$ ipython --no-banner

In [1]: import numpy as np

In [2]: np.set_printoptions(precision=1, suppress=True, linewidth=100, sign=" ")

In [3]: B = np.array([[2, 2],
   ...:     [1, 0],
   ...:     [1, 2],
   ...:     [1, 3],
   ...:     [0, 1],
   ...:     [2, 2],
   ...:     [3, 1],
   ...:     [0, 3],
   ...:     [1, 1]])

In [4]: basis = np.array([[-1, 1, 0, 0, -2, 2, 0, 0, -1], [-1, 2, 0, 2, 2, 0, -2, -2, -1]])

In [5]: feats = B @ basis

In [6]: feats
Out[6]: 
array([[-4,  6,  0,  4,  0,  4, -4, -4, -4],
       [-1,  1,  0,  0, -2,  2,  0,  0, -1],
       [-3,  5,  0,  4,  2,  2, -4, -4, -3],
       [-4,  7,  0,  6,  4,  2, -6, -6, -4],
       [-1,  2,  0,  2,  2,  0, -2, -2, -1],
       [-4,  6,  0,  4,  0,  4, -4, -4, -4],
       [-4,  5,  0,  2, -4,  6, -2, -2, -4],
       [-3,  6,  0,  6,  6,  0, -6, -6, -3],
       [-2,  3,  0,  2,  0,  2, -2, -2, -2]])

In [7]: rank = np.linalg.matrix_rank(feats)

In [8]: rank
Out[8]: np.int64(2)

In [9]: ns = np.linalg.svd(feats)[2][rank:].T

In [10]: [int(np.linalg.matrix_rank(feats[:, :j + 1])) for j in range(9)]
Out[10]: [1, 2, 2, 2, 2, 2, 2, 2, 2]

In [11]: [int(np.linalg.matrix_rank(feats[:i])) for i in range(1, len(feats) + 1)]
Out[11]: [1, 2, 2, 2, 2, 2, 2, 2, 2]

In [12]: [int(np.linalg.matrix_rank(np.delete(feats, i, axis=0))) for i in range(9)]
Out[12]: [2, 2, 2, 2, 2, 2, 2, 2, 2]

In [13]: np.allclose(feats @ ns, 0)
Out[13]: True

In [14]: np.linalg.matrix_rank(feats, rtol=0.1)
Out[14]: np.int64(2)

In [15]: [round(float(x), 1) for x in np.linalg.svd(feats, compute_uv=False)[:3]]
Out[15]: [29.0, 10.8, 0.0]

In [16]: np.round(np.linalg.norm(feats, 2) / np.linalg.norm(feats), 1)
Out[16]: np.float64(0.9)

In [17]: np.argsort(-np.linalg.norm(feats, axis=0).round(6), kind="stable")[:3]
Out[17]: array([ 1,  3,  6])

In [18]: f, g = feats[6], feats[1]

In [19]: f @ f
Out[19]: np.int64(121)

In [20]: p = (f @ g) / (f @ f) * f

In [21]: np.round((g - p) @ f, 1)
Out[21]: np.float64(0.0)

In [22]: np.linalg.matrix_rank(np.outer(f, g))
Out[22]: np.int64(1)

In [23]: np.round(np.linalg.norm(f + g) ** 2 + np.linalg.norm(f - g) ** 2, 1)
Out[23]: np.float64(264.0)

In [24]: F = np.array([[1, -2, 2, 2], [-2, 4, -4, -4], [2, -4, 4, 4], [2, -4, 4, 4]])

In [25]: F
Out[25]: 
array([[ 1, -2,  2,  2],
       [-2,  4, -4, -4],
       [ 2, -4,  4,  4],
       [ 2, -4,  4,  4]])

In [26]: Uu, sig, VT = np.linalg.svd(F)

In [27]: V = VT[:(sig > 1e-8).sum()]

In [28]: rng = np.random.default_rng(92)

In [29]: x0 = F[3] + -1 * F[0] + rng.integers(2) * np.eye(4)[2]

In [30]: x0
Out[30]: array([ 1., -2.,  2.,  2.])

In [31]: np.linalg.matrix_rank(np.vstack([F, x0]))
Out[31]: np.int64(1)

In [32]: V.T @ V
Out[32]: 
array([[ 0.1, -0.2,  0.2,  0.2],
       [-0.2,  0.3, -0.3, -0.3],
       [ 0.2, -0.3,  0.3,  0.3],
       [ 0.2, -0.3,  0.3,  0.3]])

In [33]: w1 = np.array([[1, 9], [0, -8], [-7, 1], [9, -3]])

In [34]: beta = np.array([1, 1])

In [35]: act = np.maximum(F @ w1 + beta, 0)

In [36]: act
Out[36]: 
array([[  6,  22],
       [  0,   0],
       [ 11,  43],
       [ 11,  43]])

In [37]: np.linalg.matrix_rank(act)
Out[37]: np.int64(2)

In [38]: basis = np.array([[0, 1], [2, 1]])

In [39]: (act @ basis).round(6).argmax(axis=1)
Out[39]: array([ 0,  0,  0,  0])

In [40]: ev, V = np.linalg.eigh(F)

In [41]: np.round(V.T @ F @ V, 1) + 0
Out[41]: 
array([[  0.,   0.,   0.,   0.],
       [  0.,   0.,   0.,   0.],
       [  0.,   0.,   0.,   0.],
       [  0.,   0.,   0.,  13.]])

In [42]: np.round(np.linalg.svd(F, compute_uv=False), 1) + 0
Out[42]: array([ 13.,   0.,   0.,   0.])

In [43]: np.linalg.eigvalsh(F + 5 * np.eye(4))
Out[43]: array([  5.,   5.,   5.,  18.])

In [44]: np.abs(V[:, -1]).round(6).argmax()
Out[44]: np.int64(1)

In [45]: V @ np.diag(ev) @ V.T
Out[45]: 
array([[ 1., -2.,  2.,  2.],
       [-2.,  4., -4., -4.],
       [ 2., -4.,  4.,  4.],
       [ 2., -4.,  4.,  4.]])

In [46]: np.linalg.matrix_rank(F, rtol=0.1)
Out[46]: np.int64(1)

In [47]: np.abs(np.diag(np.linalg.qr(F)[1])) > 1e-9
Out[47]: array([ True, False, False, False])

In [48]: F @ np.linalg.pinv(F) @ F
Out[48]: 
array([[ 1., -2.,  2.,  2.],
       [-2.,  4., -4., -4.],
       [ 2., -4.,  4.,  4.],
       [ 2., -4.,  4.,  4.]])

In [49]: np.linalg.inv(F)
LinAlgError: Singular matrix


In [50]: np.allclose(F[:-1].T @ np.linalg.lstsq(F[:-1].T, F[-1])[0], F[-1])
Out[50]: True

In [51]: K = np.load("layer1.npy")

In [52]: K.round(1) + 0
Out[52]: 
array([[-0.8, -1.7, -0.1,  1.6, -1.3, -1. , -0.5],
       [-0.1,  1.5, -1.2, -1.6,  0.3,  0.7,  1.5],
       [ 1.4,  0.5,  1.7, -0.3,  1.4,  0.5, -1.2],
       [-1.3, -1.3, -1. ,  1.1, -1.6, -0.8,  0.4],
       [ 1.1,  1.5,  0.6, -1.4,  1.5,  0.9,  0. ],
       [ 1.4,  0.4,  1.7, -0.2,  1.4,  0.4, -1.3],
       [ 0.1, -1.5,  1.1,  1.6, -0.4, -0.8, -1.5],
       [ 1.2, -0.2,  1.9,  0.4,  1. ,  0.1, -1.6],
       [-1.4, -1. , -1.3,  0.8, -1.6, -0.7,  0.8],
       [-1.1, -1.6, -0.5,  1.4, -1.4, -0.9, -0.1],
       [ 0.9,  1.7,  0.1, -1.6,  1.3,  1. ,  0.5],
       [ 1. ,  1.6,  0.4, -1.5,  1.4,  1. ,  0.2],
       [-1.2,  0.2, -1.9, -0.5, -1. ,  0. ,  1.7],
       [-1.3, -1.3, -1. ,  1.2, -1.6, -0.9,  0.4],
       [ 1.4,  0.5,  1.7, -0.2,  1.4,  0.4, -1.3],
       [ 1.4,  1. ,  1.3, -0.8,  1.6,  0.7, -0.8],
       [ 1.4,  1.2,  1.2, -1. ,  1.6,  0.8, -0.6]])

In [53]: np.linalg.lstsq(K[:-1].T, K[-1])[2]
Out[53]: np.int32(2)

In [54]: np.allclose(K[:-1].T @ np.linalg.lstsq(K[:-1].T, K[-1])[0], K[-1])
Out[54]: True

In [55]: Uu, sig, VT = np.linalg.svd(K)

In [56]: sig.round(1) + 0
Out[56]: array([ 10.4,   6.6,   0. ,   0. ,   0. ,   0. ,   0. ])

In [57]: np.argmax(sig[:-1] / (sig[1:] + 1e-6)) + 1
Out[57]: np.int64(2)

In [58]: B = Uu[:, :2] @ np.diag(sig[:2]) @ VT[:2]

In [59]: round(np.abs(K - B).max(), 1)
Out[59]: np.float64(0.0)

In [60]: np.linalg.matrix_rank(K, rtol=0.05)
Out[60]: np.int64(2)

In [61]: B.round(1) + 0
Out[61]: 
array([[-0.8, -1.7, -0.1,  1.6, -1.3, -1. , -0.5],
       [-0.1,  1.5, -1.2, -1.6,  0.3,  0.7,  1.5],
       [ 1.4,  0.5,  1.7, -0.3,  1.4,  0.5, -1.2],
       [-1.3, -1.3, -1. ,  1.1, -1.6, -0.8,  0.4],
       [ 1.1,  1.5,  0.6, -1.4,  1.5,  0.9,  0. ],
       [ 1.4,  0.4,  1.7, -0.2,  1.4,  0.4, -1.3],
       [ 0.1, -1.5,  1.1,  1.6, -0.4, -0.8, -1.5],
       [ 1.2, -0.2,  1.9,  0.4,  1. ,  0.1, -1.6],
       [-1.4, -1. , -1.3,  0.8, -1.6, -0.7,  0.8],
       [-1.1, -1.6, -0.5,  1.4, -1.4, -0.9, -0.1],
       [ 0.9,  1.7,  0.1, -1.6,  1.3,  1. ,  0.5],
       [ 1. ,  1.6,  0.4, -1.5,  1.4,  1. ,  0.2],
       [-1.2,  0.2, -1.9, -0.5, -1. ,  0. ,  1.7],
       [-1.3, -1.3, -1. ,  1.2, -1.6, -0.9,  0.4],
       [ 1.4,  0.5,  1.7, -0.2,  1.4,  0.4, -1.3],
       [ 1.4,  1. ,  1.3, -0.8,  1.6,  0.7, -0.8],
       [ 1.4,  1.2,  1.2, -1. ,  1.6,  0.8, -0.6]])

In [62]: round(np.linalg.norm(K - B) / np.linalg.norm(K), 1)
Out[62]: np.float64(0.0)

In [63]: W0 = np.array([[18.0, 12.0, 4.0, 16.0],
    ...:     [12.0, 11.0, 3.0, 12.0],
    ...:     [4.0, 3.0, 3.0, 4.0],
    ...:     [16.0, 12.0, 4.0, 18.0]])

In [64]: W0
Out[64]: 
array([[ 18.,  12.,   4.,  16.],
       [ 12.,  11.,   3.,  12.],
       [  4.,   3.,   3.,   4.],
       [ 16.,  12.,   4.,  18.]])

In [65]: # symmetric, so the eigenvalues are real

In [66]: q, V = np.linalg.qr(W0[:, :1])[0], np.linalg.qr(W0[:, 1:])[0]

In [67]: sig = np.linalg.svd(q.T @ V, compute_uv=False)

In [68]: np.degrees(np.arccos(sig.clip(0, 1)))
Out[68]: array([ 5.4])

In [69]: B = np.array([[5, 1, 3], [1, 4, 8], [1, 9, 6], [8, 9, 9]])

In [70]: W0 @ B
Out[70]: 
array([[ 234.,  246.,  318.],
       [ 170.,  191.,  250.],
       [  58.,   79.,   90.],
       [ 240.,  262.,  330.]])

In [71]: np.einsum("ik,kj->ij", W0, B)
Out[71]: 
array([[ 234.,  246.,  318.],
       [ 170.,  191.,  250.],
       [  58.,   79.,   90.],
       [ 240.,  262.,  330.]])

In [72]: ev, V = np.linalg.eigh(W0)

In [73]: x0 = np.array([5, 3, -1, 0])

In [74]: np.linalg.eigvalsh(W0[1:, 1:])
Out[74]: array([  2.,   2.,  28.])

In [75]: np.abs(W0).sum(axis=1).max(), np.abs(ev).max()
Out[75]: (np.float64(50.0), np.float64(44.0))

In [76]: x0 @ W0 @ x0 / (x0 @ x0), ev[0], ev[-1]
Out[76]: (np.float64(24.4), np.float64(2.0), np.float64(44.0))

In [77]: V * np.abs(ev) @ V.T
Out[77]: 
array([[ 18.,  12.,   4.,  16.],
       [ 12.,  11.,   3.,  12.],
       [  4.,   3.,   3.,   4.],
       [ 16.,  12.,   4.,  18.]])

In [78]: (np.sign(V[:, -1].round(6)) == np.sign(V[0, -1].round(6))).astype(int)
Out[78]: array([ 1,  1,  1,  1])

In [79]: V * np.maximum(ev, 0) @ V.T
Out[79]: 
array([[ 18.,  12.,   4.,  16.],
       [ 12.,  11.,   3.,  12.],
       [  4.,   3.,   3.,   4.],
       [ 16.,  12.,   4.,  18.]])

In [80]: def softmax(z):
    ...:     e = np.exp(z - z.max(axis=-1, keepdims=True))
    ...:     return e / e.sum(axis=-1, keepdims=True)
    ...: 

In [81]: np.round(softmax(W0[0]), 1) + 0
Out[81]: array([ 0.9,  0. ,  0. ,  0.1])

In [82]: np.round(softmax(10 * W0[0]), 1) + 0
Out[82]: array([ 1.,  0.,  0.,  0.])

In [83]: softmax(W0).sum(axis=1)
Out[83]: array([ 1.,  1.,  1.,  1.])

In [84]: np.round(softmax(W0[0] + 2), 1) + 0
Out[84]: array([ 0.9,  0. ,  0. ,  0.1])

In [85]: S = W0 @ W0.T / np.sqrt(4)

In [86]: softmax(S)[0] @ W0
Out[86]: array([ 17.8,  12. ,   4. ,  16.2])

In [87]: np.round(softmax(S), 1) + 0
Out[87]: 
array([[ 0.9,  0. ,  0. ,  0.1],
       [ 0.5,  0. ,  0. ,  0.5],
       [ 0.5,  0. ,  0. ,  0.5],
       [ 0.1,  0. ,  0. ,  0.9]])

In [88]: softmax(S).round(6).argmax(axis=1)
Out[88]: array([ 0,  0,  0,  3])

In [89]: np.allclose(W0, W0.T)
Out[89]: True

In [90]: (W0 - W0.T) / 2
Out[90]: 
array([[ 0.,  0.,  0.,  0.],
       [ 0.,  0.,  0.,  0.],
       [ 0.,  0.,  0.,  0.],
       [ 0.,  0.,  0.,  0.]])

In [91]: W0 @ W0
Out[91]: 
array([[ 740.,  552.,  184.,  736.],
       [ 552.,  418.,  138.,  552.],
       [ 184.,  138.,   50.,  184.],
       [ 736.,  552.,  184.,  740.]])

In [92]: A = np.load("m.npy")

In [93]: A
Out[93]: 
array([[ 0,  1,  0,  0],
       [ 1,  0,  0,  1],
       [ 0,  0,  0,  0],
       [ 0,  1,  0,  0]])

In [94]: gram = A.T @ A

In [95]: np.linalg.eigvalsh(gram)[::-1]
Out[95]: array([ 2.,  2.,  0.,  0.])

In [96]: np.allclose(gram, gram.T)
Out[96]: True

In [97]: np.linalg.matrix_rank(gram)
Out[97]: np.int64(2)

In [98]: np.diag(gram)
Out[98]: array([ 1,  2,  0,  1])

In [99]: B = np.array([[-5, -1, -7], [4, 7, 9], [8, -1, -4], [-2, -5, 6]])

In [100]: np.linalg.matrix_rank(np.vstack([A, B.T]))
Out[100]: np.int64(4)

In [101]: np.einsum("ik,kj->ji", A, B)
Out[101]: 
array([[ 4, -7,  0,  4],
       [ 7, -6,  0,  7],
       [ 9, -1,  0,  9]])

In [102]: np.einsum("ik,kj->ij", A, B)
Out[102]: 
array([[ 4,  7,  9],
       [-7, -6, -1],
       [ 0,  0,  0],
       [ 4,  7,  9]])

In [103]: np.einsum("ij,ij->i", A, A)
Out[103]: array([ 1,  2,  0,  1])

In [104]: softmax(10 * A[2])
Out[104]: array([ 0.2,  0.2,  0.2,  0.2])

In [105]: S = A @ A.T / np.sqrt(4)

In [106]: softmax(S).round(6).argmax(axis=1)
Out[106]: array([ 0,  1,  0,  0])

In [107]: softmax(S)
Out[107]: 
array([[ 0.3,  0.2,  0.2,  0.3],
       [ 0.2,  0.5,  0.2,  0.2],
       [ 0.2,  0.2,  0.2,  0.2],
       [ 0.3,  0.2,  0.2,  0.3]])

In [108]: softmax(S + np.triu(np.full(S.shape, -np.inf), 1))
Out[108]: 
array([[ 1. ,  0. ,  0. ,  0. ],
       [ 0.3,  0.7,  0. ,  0. ],
       [ 0.3,  0.3,  0.3,  0. ],
       [ 0.3,  0.2,  0.2,  0.3]])

In [109]: ev, V = np.linalg.eigh(A)

In [110]: x0 = np.array([1, -1, -2, -1])

In [111]: np.abs(A).sum(axis=1).max(), np.round(np.abs(ev).max(), 1)
Out[111]: (np.int64(2), np.float64(1.4))

In [112]: x0 @ A @ x0
Out[112]: np.int64(0)

In [113]: (np.sign(V[:, -1].round(6)) == np.sign(V[0, -1].round(6))).astype(int)
Out[113]: array([ 1,  1,  0,  1])

In [114]: np.round(V * np.abs(ev) @ V.T, 1) + 0
Out[114]: 
array([[ 0.7,  0. ,  0. ,  0.7],
       [ 0. ,  1.4,  0. ,  0. ],
       [ 0. ,  0. ,  0. ,  0. ],
       [ 0.7,  0. ,  0. ,  0.7]])

In [115]: V * np.maximum(ev, 0) @ V.T
Out[115]: 
array([[ 0.4,  0.5,  0. ,  0.4],
       [ 0.5,  0.7,  0. ,  0.5],
       [ 0. ,  0. ,  0. ,  0. ],
       [ 0.4,  0.5,  0. ,  0.4]])

In [116]: Uu, sig, VT = np.linalg.svd(A)

In [117]: np.argmax(sig[:-1] / (sig[1:] + 1e-6)) + 1
Out[117]: np.int64(2)

In [118]: sig
Out[118]: array([ 1.4,  1.4, -0. ,  0. ])

In [119]: B = Uu[:, :2] @ np.diag(sig[:2]) @ VT[:2]

In [120]: np.linalg.matrix_rank(A, rtol=0.05)
Out[120]: np.int64(2)

In [121]: np.round(np.linalg.norm(A - B) / np.linalg.norm(A), 1)
Out[121]: np.float64(0.0)
